$ python3 -q
>>> import numpy as np
>>> np.set_printoptions(precision=3, suppress=True, linewidth=200)
>>> A = np.load("mat.npy")
>>> print(A)
[[5. 1. 0. 0. 0. 0. 0. 0. 0. 0. 0. 0. 0. 0. 0.]
 [0. 5. 1. 0. 0. 0. 0. 0. 0. 0. 0. 0. 0. 0. 0.]
 [0. 0. 5. 1. 0. 0. 0. 0. 0. 0. 0. 0. 0. 0. 0.]
 [0. 0. 0. 5. 1. 0. 0. 0. 0. 0. 0. 0. 0. 0. 0.]
 [0. 0. 0. 0. 5. 1. 0. 0. 0. 0. 0. 0. 0. 0. 0.]
 [0. 0. 0. 0. 0. 5. 1. 0. 0. 0. 0. 0. 0. 0. 0.]
 [0. 0. 0. 0. 0. 0. 5. 1. 0. 0. 0. 0. 0. 0. 0.]
 [0. 0. 0. 0. 0. 0. 0. 5. 1. 0. 0. 0. 0. 0. 0.]
 [0. 0. 0. 0. 0. 0. 0. 0. 5. 1. 0. 0. 0. 0. 0.]
 [0. 0. 0. 0. 0. 0. 0. 0. 0. 5. 1. 0. 0. 0. 0.]
 [0. 0. 0. 0. 0. 0. 0. 0. 0. 0. 5. 1. 0. 0. 0.]
 [0. 0. 0. 0. 0. 0. 0. 0. 0. 0. 0. 5. 1. 0. 0.]
 [0. 0. 0. 0. 0. 0. 0. 0. 0. 0. 0. 0. 5. 1. 0.]
 [0. 0. 0. 0. 0. 0. 0. 0. 0. 0. 0. 0. 0. 5. 1.]
 [0. 0. 0. 0. 0. 0. 0. 0. 0. 0. 0. 0. 0. 0. 5.]]
>>> f, g = A[4], A[13]
>>> print(f @ g)
0.0
>>> print(f @ f)
26.0
>>> p = (f @ g) / (f @ f) * f
>>> print(round(np.linalg.norm(f + g) ** 2 + np.linalg.norm(f - g) ** 2, 3))
104.0
>>> print((g - p) @ f)
0.0
>>> K = np.array([[3.0, 2.0, 0.0, 0.0, 0.0, 0.0, 0.0],
...     [1.0, 3.0, 2.0, 0.0, 0.0, 0.0, 0.0],
...     [1.0, 3.0, 3.0, 0.0, 0.0, 0.0, 0.0],
...     [0.0, 0.0, 0.0, -1.0, 3.0, -2.0, -1.0],
...     [0.0, 0.0, 0.0, 0.0, -4.0, 5.0, -3.0],
...     [0.0, 0.0, 0.0, -4.0, 2.0, -5.0, -2.0],
...     [0.0, 0.0, 0.0, -1.0, 5.0, 1.0, 3.0]])
>>> f = np.array([8, -7, -2, 8, 8, 0, -4])
>>> out = K + np.outer(f, np.eye(7)[5])
>>> print(np.linalg.matrix_rank(np.linalg.inv(out) - np.linalg.inv(K), tol=1e-8))
1
